$ ipython --no-banner

In [1]: import numpy as np

In [2]: np.set_printoptions(precision=3, suppress=True, linewidth=140, legacy="1.25")

In [3]: W0 = np.loadtxt("out12.csv", delimiter=",")

In [4]: W0
Out[4]: 
array([[-0.949,  0.902, -0.395, -0.379, -1.337, -0.444],
       [-0.664, -1.215, -1.058, -0.848,  0.327, -0.369],
       [ 0.854,  0.675, -0.986, -0.854,  0.033,  1.055],
       [ 0.285,  0.498,  0.83 , -1.363,  0.572, -0.894],
       [-0.569, -0.586,  1.027, -0.722, -0.498,  1.228],
       [-1.234,  0.813, -0.091,  0.176,  1.237,  0.497]])

In [5]: rng = np.random.default_rng(9161)

In [6]: lab = rng.permutation(6)

In [7]: lab
Out[7]: array([4, 3, 5, 2, 1, 0])

In [8]: M2 = W0[lab][:, lab]

In [9]: M2
Out[9]: 
array([[-0.498, -0.722,  1.228,  1.027, -0.586, -0.569],
       [ 0.572, -1.363, -0.894,  0.83 ,  0.498,  0.285],
       [ 1.237,  0.176,  0.497, -0.091,  0.813, -1.234],
       [ 0.033, -0.854,  1.055, -0.986,  0.675,  0.854],
       [ 0.327, -0.848, -0.369, -1.058, -1.215, -0.664],
       [-1.337, -0.379, -0.444, -0.395,  0.902, -0.949]])

In [10]: np.diag(M2)
Out[10]: array([-0.498, -1.363,  0.497, -0.986, -1.215, -0.949])

In [11]: round(np.linalg.det(M2), 3), np.round(np.linalg.det(W0[lab]), 3)
Out[11]: (-64.0, 64.0)

In [12]: data = np.loadtxt("mat.csv", delimiter=",")

In [13]: data
Out[13]: 
array([[  0.,   8.,   6., -11., -11.,   4.,   3.,   5.,  10.,   4., -11.],
       [ -8.,   0.,  -4.,   5.,  -2.,  -7., -15.,  -3.,  -4., -11.,   0.],
       [ -6.,   4.,   0.,  11.,   4.,   2.,   6.,   4.,   6.,   2.,   2.],
       [ 11.,  -5., -11.,   0.,  -1.,   5.,  -6.,  -3.,   0.,  -2.,  -3.],
       [ 11.,   2.,  -4.,   1.,   0.,   5.,  14., -10.,  -6.,  10.,   6.],
       [ -4.,   7.,  -2.,  -5.,  -5.,   0.,   1.,  11.,   0., -11.,   4.],
       [ -3.,  15.,  -6.,   6., -14.,  -1.,   0.,  -4.,   8.,  -1.,  -3.],
       [ -5.,   3.,  -4.,   3.,  10., -11.,   4.,   0.,  -3.,   1.,   3.],
       [-10.,   4.,  -6.,   0.,   6.,   0.,  -8.,   3.,   0.,  -3.,   8.],
       [ -4.,  11.,  -2.,   2., -10.,  11.,   1.,  -1.,   3.,   0., -15.],
       [ 11.,   0.,  -2.,   3.,  -6.,  -4.,   3.,  -3.,  -8.,  15.,   0.]])

In [14]: # skew-symmetric

In [15]: w1 = np.array([[2, 5, 5, 4],
    ...:     [3, 2, 4, 2],
    ...:     [2, 4, 2, 1],
    ...:     [5, 5, 1, 4],
    ...:     [0, 2, 3, 0],
    ...:     [4, 5, 5, 3],
    ...:     [3, 2, 3, 1],
    ...:     [5, 5, 4, 1],
    ...:     [3, 3, 0, 4],
    ...:     [2, 3, 3, 5],
    ...:     [3, 0, 2, 2]])

In [16]: b = np.array([5, 1, -1, 2])

In [17]: hid = np.maximum(data @ w1 + b, 0)

In [18]: hid
Out[18]: 
array([[ 41.,  57.,  38.,  38.],
       [  0.,   0.,   0.,   0.],
       [134., 108.,  62.,  84.],
       [  0.,   0.,   0.,  15.],
       [ 62.,  64., 124., 107.],
       [ 37.,   0.,   5.,   0.],
       [ 51.,   0.,   0.,  52.],
       [  0.,   0.,   0.,   0.],
       [  0.,   0.,   0.,   0.],
       [ 42.,  46.,  15.,  29.],
       [ 22.,  43.,  57.,  87.]])

In [19]: np.linalg.matrix_rank(hid)
Out[19]: 4

In [20]: (hid > 0).astype(int)
Out[20]: 
array([[1, 1, 1, 1],
       [0, 0, 0, 0],
       [1, 1, 1, 1],
       [0, 0, 0, 1],
       [1, 1, 1, 1],
       [1, 0, 1, 0],
       [1, 0, 0, 1],
       [0, 0, 0, 0],
       [0, 0, 0, 0],
       [1, 1, 1, 1],
       [1, 1, 1, 1]])

In [21]: Z = np.array([[2, 3], [0, 2], [-2, 3], [-1, -2]])

In [22]: w1 @ Z
Out[22]: 
array([[-10,  23],
       [ -4,  21],
       [ -1,  18],
       [  4,  20],
       [ -6,  13],
       [ -5,  31],
       [ -1,  20],
       [  1,  35],
       [  2,   7],
       [ -7,  11],
       [  0,  11]])

In [23]: (hid @ Z).round(6).argmax(axis=1)
Out[23]: array([1, 0, 1, 0, 1, 1, 0, 0, 0, 1, 1])

In [24]: hid @ Z
Out[24]: 
array([[ -32.,  275.],
       [   0.,    0.],
       [  60.,  636.],
       [ -15.,  -30.],
       [-231.,  472.],
       [  64.,  126.],
       [  50.,   49.],
       [   0.,    0.],
       [   0.,    0.],
       [  25.,  205.],
       [-157.,  149.]])

In [25]: Uu, sig, vt = np.linalg.svd(data)

In [26]: vecs = vt[:(sig > 1e-8).sum()]

In [27]: vec = data[4] + -2 * data[6] + rng.integers(2) * np.eye(11)[9]

In [28]: vec
Out[28]: array([ 17., -28.,   8., -11.,  28.,   7.,  14.,  -2., -22.,  13.,  12.])

In [29]: np.diag(vecs.T @ vecs)
Out[29]: array([0.754, 0.671, 0.836, 0.986, 0.863, 0.998, 0.91 , 1.   , 0.999, 0.983, 1.   ])

In [30]: E = np.loadtxt("x.csv", delimiter=",")

In [31]: E
Out[31]: 
array([[ 3.   ,  0.001,  0.   , -0.002],
       [ 0.001,  2.75 ,  0.102,  0.421],
       [ 0.   ,  0.102,  2.958, -0.172],
       [-0.002,  0.421, -0.172,  2.292]])

In [32]: # symmetric

In [33]: w1 = np.array([[-3, -5, -3], [-4, 2, -3], [-3, 5, -5], [-1, 1, 5]])

In [34]: b = np.array([9, -1, 8])

In [35]: hid = np.maximum(E @ w1 + b, 0)

In [36]: (hid > 0).astype(int)
Out[36]: 
array([[0, 0, 0],
       [0, 1, 1],
       [0, 1, 0],
       [1, 1, 1]])

In [37]: np.linalg.matrix_rank(hid)
Out[37]: 3

In [38]: hid
Out[38]: 
array([[ 0.   ,  0.   ,  0.   ],
       [ 0.   ,  5.426,  1.342],
       [ 0.   , 13.822,  0.   ],
       [ 5.546,  1.284, 19.063]])

In [39]: Z = np.array([[-3, -2], [2, -4], [9, 3]])

In [40]: (hid @ Z).round(6).argmax(axis=1)
Out[40]: array([0, 0, 0, 0])

In [41]: hid @ Z
Out[41]: 
array([[  0.   ,   0.   ],
       [ 22.93 , -17.678],
       [ 27.644, -55.288],
       [157.497,  40.961]])

In [42]: arr = np.load("case19.npy")

In [43]: arr
Out[43]: 
array([[ 23.23 , -17.251, -20.786, -16.904,   1.193,   5.378],
       [ 22.793, -15.37 , -23.475, -17.662,  -2.487,   5.239],
       [ 13.871,  -4.44 ,   0.638,   6.636,  -2.293, -13.768],
       [ 14.148,  -6.145,   0.573,   9.156,  -1.477, -15.961],
       [ 15.155,  -4.426,  -0.859,   6.685,  -2.813, -16.056],
       [ 22.107, -16.438, -23.54 , -18.824,   0.79 ,   7.3  ],
       [ 14.011,  -6.755,   0.647,   6.83 ,  -3.208, -17.295],
       [ 22.123, -17.22 , -21.696, -16.683,   0.25 ,   6.452],
       [ 21.822, -15.823, -20.238, -16.029,  -0.46 ,   5.823],
       [  5.007,  40.829,  22.724,   2.688,  -9.15 , -21.065],
       [ 13.217,  -6.558,  -0.216,   7.964,  -1.272, -15.053],
       [ 23.105, -16.795, -20.769, -18.036,  -0.443,   4.764],
       [ 21.835, -16.643, -22.126, -19.499,   0.337,   6.325],
       [  2.841,  42.604,  25.006,   1.523,  -9.968, -19.388],
       [ 12.903,  -8.119,  -0.995,   8.661,  -1.361, -16.529],
       [ 21.441, -14.347, -20.654, -17.342,  -0.52 ,   5.545],
       [ 23.663, -15.185, -20.405, -16.848,   1.097,   6.228],
       [ 21.829, -15.416, -21.85 , -18.323,   0.003,   6.024],
       [ 13.675,  -6.469,  -0.371,   7.823,  -2.256, -17.508],
       [ 21.003, -17.451, -22.082, -17.035,   2.045,   5.891],
       [ 13.985,  -7.362,  -0.749,  10.16 ,  -3.332, -17.211],
       [ 21.927, -17.301, -23.643, -16.389,   0.103,   7.173],
       [ 13.352,  -5.354,  -0.742,   7.928,  -1.862, -16.164],
       [ 20.846, -17.443, -22.633, -19.085,   1.378,   3.673],
       [ 14.007,  -6.38 ,  -0.563,   9.225,  -1.764, -14.763],
       [ 12.786,  -6.585,  -0.522,   7.155,  -1.692, -16.082],
       [  4.256,  43.835,  23.544,   1.6  ,  -8.62 , -20.99 ],
       [  4.365,  40.769,  23.664,   1.524,  -9.395, -20.274],
       [  3.566,  40.792,  24.235,   2.872, -10.904, -20.094],
       [ 14.366,  -6.355,  -0.875,   7.077,  -1.272, -13.953],
       [  4.037,  41.389,  23.92 ,   2.227, -10.392, -22.144],
       [ 12.716,  -6.116,  -0.516,   8.278,  -2.486, -15.683]])

In [44]: lab = arr[:, 1] > np.median(arr[:, 1])

In [45]: u = arr[lab].mean(axis=0) - arr[~lab].mean(axis=0)

In [46]: ((arr - arr.mean(axis=0)) @ u > 0).astype(int)
Out[46]: array([0, 0, 1, 1, 1, 0, 1, 0, 0, 1, 1, 0, 0, 1, 1, 0, 0, 0, 1, 0, 1, 0, 1, 0, 1, 1, 1, 1, 1, 1, 1, 1])

In [47]: np.round((((arr - arr.mean(axis=0)) @ u > 0) == lab).mean(), 3)
Out[47]: 0.906

In [48]: np.linalg.matrix_rank(arr, rtol=0.1)
Out[48]: 3

In [49]: np.argsort(-np.linalg.norm(arr, axis=0).round(6), kind="stable")[:3]
Out[49]: array([1, 2, 0])

In [50]: Uu, sig, vt = np.linalg.svd(arr)

In [51]: np.argmax(sig[:-1] / (sig[1:] + 1e-6)) + 1
Out[51]: 3

In [52]: M2 = Uu[:, :3] @ np.diag(sig[:3]) @ vt[:3]

In [53]: np.linalg.matrix_rank(arr, rtol=0.05)
Out[53]: 3

In [54]: np.round(np.linalg.norm(arr - M2) / np.linalg.norm(arr), 3)
Out[54]: 0.039

In [55]: np.linalg.matrix_rank(M2)
Out[55]: 3

In [56]: K = np.load("block19.npy")

In [57]: K
Out[57]: 
array([[ 0.625, -0.288, -0.202,  0.613,  0.101,  0.293],
       [-0.138,  0.113, -0.376,  0.156,  0.147,  0.09 ],
       [ 0.346, -0.155,  0.272,  0.037, -0.092, -0.082],
       [-0.724,  0.303, -0.145, -0.361,  0.016, -0.102],
       [ 1.165, -0.595,  0.276,  0.655, -0.07 ,  0.279],
       [ 1.873, -0.79 ,  0.44 ,  0.887, -0.068,  0.232],
       [ 0.073, -0.022,  0.295, -0.197, -0.107, -0.175],
       [ 1.332, -0.634,  0.47 ,  0.576, -0.126,  0.165],
       [ 1.69 , -0.681,  0.422,  0.772, -0.064,  0.136],
       [-2.36 ,  1.039, -0.15 , -1.515, -0.05 , -0.558]])

In [58]: M2 = K / np.linalg.norm(K, axis=1, keepdims=True)

In [59]: C2 = M2 @ M2.T

In [60]: (C2 - 2 * np.eye(10)).round(6).argmax(axis=1)
Out[60]: array([4, 3, 7, 9, 5, 8, 2, 8, 5, 3])

In [61]: round(np.degrees(np.arccos(np.clip(C2[7, 2], -1, 1))), 3)
Out[61]: 28.775

In [62]: C2[7]
Out[62]: array([ 0.792, -0.436,  0.877, -0.988,  0.987,  0.993,  0.174,  1.   ,  0.994, -0.953])

In [63]: np.argwhere(np.triu(np.abs(C2) > 0.95, 1))
Out[63]: 
array([[3, 4],
       [3, 5],
       [3, 7],
       [3, 8],
       [3, 9],
       [4, 5],
       [4, 7],
       [4, 8],
       [4, 9],
       [5, 7],
       [5, 8],
       [5, 9],
       [7, 8],
       [7, 9],
       [8, 9]])

In [64]: A = -1 * np.eye(6) + np.eye(6, k=1)

In [65]: A
Out[65]: 
array([[-1.,  1.,  0.,  0.,  0.,  0.],
       [ 0., -1.,  1.,  0.,  0.,  0.],
       [ 0.,  0., -1.,  1.,  0.,  0.],
       [ 0.,  0.,  0., -1.,  1.,  0.],
       [ 0.,  0.,  0.,  0., -1.,  1.],
       [ 0.,  0.,  0.,  0.,  0., -1.]])

In [66]: # triangular: eigenvalues sit on the diagonal

In [67]: M2 = A + rng.integers(-2, 3, (6, 5)) @ rng.integers(-2, 3, (5, 6))

In [68]: M2
Out[68]: 
array([[-7.,  2., -4.,  4., -2.,  2.],
       [ 2.,  4., -5., -4.,  2., -2.],
       [ 2.,  3., -3.,  6.,  6., -1.],
       [ 8.,  7.,  3., -3.,  3., -6.],
       [ 3., -2.,  3., -2., -4., -1.],
       [ 3., -4., -7.,  1.,  0., -3.]])

In [69]: np.linalg.matrix_rank(M2 - A, tol=1e-8)
Out[69]: 5

In [70]: u, v = M2[3], M2[2]

In [71]: u @ v
Out[71]: 34.0

In [72]: p = (u @ v) / (u @ u) * u

In [73]: np.linalg.matrix_rank(np.outer(u, v))
Out[73]: 1

In [74]: p
Out[74]: array([ 1.545,  1.352,  0.58 , -0.58 ,  0.58 , -1.159])

In [75]: np.sort(np.linalg.eigvals(A))
Out[75]: array([-1., -1., -1., -1., -1., -1.])

In [76]: A @ A
Out[76]: 
array([[ 1., -2.,  1.,  0.,  0.,  0.],
       [ 0.,  1., -2.,  1.,  0.,  0.],
       [ 0.,  0.,  1., -2.,  1.,  0.],
       [ 0.,  0.,  0.,  1., -2.,  1.],
       [ 0.,  0.,  0.,  0.,  1., -2.],
       [ 0.,  0.,  0.,  0.,  0.,  1.]])

In [77]: [int(np.linalg.matrix_rank(np.linalg.matrix_power(A, p))) for p in range(1, 7)]
Out[77]: [6, 6, 6, 6, 6, 6]

In [78]: M2 = np.c_[arr[:, :5] @ np.array([[0, 1, 1, -1, -2],
    ...:     [2, 0, 1, 0, 2],
    ...:     [0, 2, 0, -2, 1],
    ...:     [-1, -2, 2, 1, 0],
    ...:     [-2, 2, 1, 2, 2]]), np.array([-2, 1, 0, 1, 0, -2, 1, 0, -2, 2, 2, -1, 0, -2, -1, 0, 0, -2, -2, -2, 1, 2, 2, 2, -1, -1, -1, 0, -2, 1, 1, 0])]

In [79]: M2
Out[79]: 
array([[ -19.984,   17.852,  -26.636,    3.824,  -99.362,   -2.   ],
       [  -8.104,    6.193,  -30.388,    1.521, -104.775,    1.   ],
       [ -10.93 ,   -2.711,   20.41 ,  -13.097,  -40.57 ,    0.   ],
       [ -18.492,   -5.972,   24.838,   -9.092,  -42.967,    1.   ],
       [  -9.911,   -5.559,   21.286,  -12.378,  -45.647,    0.   ],
       [ -15.632,   14.255,  -31.189,    7.729,  -99.05 ,   -2.   ],
       [ -13.924,   -4.771,   17.708,  -14.891,  -47.301,    1.   ],
       [ -18.257,   12.597,  -28.213,    5.086,  -99.882,    0.   ],
       [ -14.697,   12.484,  -26.519,    1.705,  -96.448,   -2.   ],
       [  97.27 ,   26.779,   42.062,  -66.067,   76.068,    2.   ],
       [ -18.536,   -5.687,   21.315,   -7.365,  -42.31 ,    2.   ],
       [ -14.668,   16.753,  -30.205,   -0.489, -101.455,   -1.   ],
       [ -14.461,   17.255,  -33.469,    3.592,  -98.408,    0.   ],
       [ 103.621,   29.871,   38.523,  -71.266,   84.596,   -2.   ],
       [ -22.177,   -9.131,   20.745,   -4.974,  -45.761,   -1.   ],
       [ -10.312,   13.777,  -28.11 ,    1.485,  -93.27 ,    0.   ],
       [ -15.716,   18.743,  -24.121,    2.493,  -95.907,    0.   ],
       [ -12.515,   14.781,  -30.23 ,    3.554,  -96.334,   -2.   ],
       [ -16.249,   -7.225,   20.596,   -9.622,  -45.171,   -2.   ],
       [ -21.957,   14.999,  -28.473,   10.216,  -94.9  ,   -2.   ],
       [ -18.22 ,  -14.497,   23.611,   -8.991,  -50.107,    1.   ],
       [ -18.419,    7.625,  -28.049,    9.176, -101.893,    2.   ],
       [ -14.912,   -7.712,   21.992,   -7.664,  -41.878,    2.   ],
       [ -18.557,   16.506,  -33.389,    8.091,  -96.455,    2.   ],
       [ -18.457,   -9.097,   24.313,   -7.184,  -44.865,   -1.   ],
       [ -16.941,   -5.952,   18.819,   -7.971,  -42.648,   -1.   ],
       [ 103.31 ,   30.904,   42.671,  -66.984,   85.462,   -1.   ],
       [  98.804,   29.855,   38.787,  -68.959,   77.682,    0.   ],
       [ 100.52 ,   24.484,   39.198,  -70.972,   76.879,   -2.   ],
       [ -17.243,   -4.082,   20.893,   -8.083,  -44.861,    1.   ],
       [ 101.335,   26.639,   39.488,  -70.434,   77.84 ,    1.   ],
       [ -15.538,   -9.844,   20.67 ,   -8.378,  -43.152,    0.   ]])

In [80]: np.round(np.linalg.norm(M2 - arr @ np.linalg.lstsq(arr, M2)[0], axis=0), 3) + 0
Out[80]: array([0.   , 0.   , 0.   , 0.   , 0.   , 7.324])

In [81]: np.linalg.matrix_rank(M2)
Out[81]: 6
